>>> import numpy as np
>>> from numpy import linalg as LA
>>> np.set_printoptions(precision=2, suppress=True, linewidth=120, legacy="1.25")
>>> def tidy(a):
...     return np.round(a, 2) + 0
... 
>>> W0 = np.array([[2, 3, -1, 5, 4, -2, 0, -3],
...     [0, 1, 4, -3, -2, -2, 3, 1],
...     [0, 0, -3, 1, 4, -1, -4, -4],
...     [0, 0, 0, 5, 4, 2, -3, 0],
...     [0, 0, 0, 0, -1, -3, 1, 0],
...     [0, 0, 0, 0, 0, 1, -4, 3],
...     [0, 0, 0, 0, 0, 0, -4, 5],
...     [0, 0, 0, 0, 0, 0, 0, -3]])
>>> W0.reshape(2, -1)
array([[ 2,  3, -1,  5,  4, -2,  0, -3,  0,  1,  4, -3, -2, -2,  3,  1,  0,  0, -3,  1,  4, -1, -4, -4,  0,  0,  0,
         5,  4,  2, -3,  0],
       [ 0,  0,  0,  0, -1, -3,  1,  0,  0,  0,  0,  0,  0,  1, -4,  3,  0,  0,  0,  0,  0,  0, -4,  5,  0,  0,  0,
         0,  0,  0,  0, -3]])
>>> W0.ravel(order="F")
array([ 2,  0,  0,  0,  0,  0,  0,  0,  3,  1,  0,  0,  0,  0,  0,  0, -1,  4, -3,  0,  0,  0,  0,  0,  5, -3,  1,  5,
        0,  0,  0,  0,  4, -2,  4,  4, -1,  0,  0,  0, -2, -2, -1,  2, -3,  1,  0,  0,  0,  3, -4, -3,  1, -4, -4,  0,
       -3,  1, -4,  0,  0,  3,  5, -3])
>>> W0.reshape(-1, 2)
array([[ 2,  3],
       [-1,  5],
       [ 4, -2],
       [ 0, -3],
       [ 0,  1],
       [ 4, -3],
       [-2, -2],
       [ 3,  1],
       [ 0,  0],
       [-3,  1],
       [ 4, -1],
       [-4, -4],
       [ 0,  0],
       [ 0,  5],
       [ 4,  2],
       [-3,  0],
       [ 0,  0],
       [ 0,  0],
       [-1, -3],
       [ 1,  0],
       [ 0,  0],
       [ 0,  0],
       [ 0,  1],
       [-4,  3],
       [ 0,  0],
       [ 0,  0],
       [ 0,  0],
       [-4,  5],
       [ 0,  0],
       [ 0,  0],
       [ 0,  0],
       [ 0, -3]])
>>> blk = W0.reshape(8, 2, -1)
>>> np.swapaxes(blk, 1, 2)[5]
array([[ 0,  0],
       [ 0,  1],
       [ 0, -4],
       [ 0,  3]])
>>> blk.transpose(1, 0, 2)
array([[[ 2,  3, -1,  5],
        [ 0,  1,  4, -3],
        [ 0,  0, -3,  1],
        [ 0,  0,  0,  5],
        [ 0,  0,  0,  0],
        [ 0,  0,  0,  0],
        [ 0,  0,  0,  0],
        [ 0,  0,  0,  0]],

       [[ 4, -2,  0, -3],
        [-2, -2,  3,  1],
        [ 4, -1, -4, -4],
        [ 4,  2, -3,  0],
        [-1, -3,  1,  0],
        [ 0,  1, -4,  3],
        [ 0,  0, -4,  5],
        [ 0,  0,  0, -3]]])
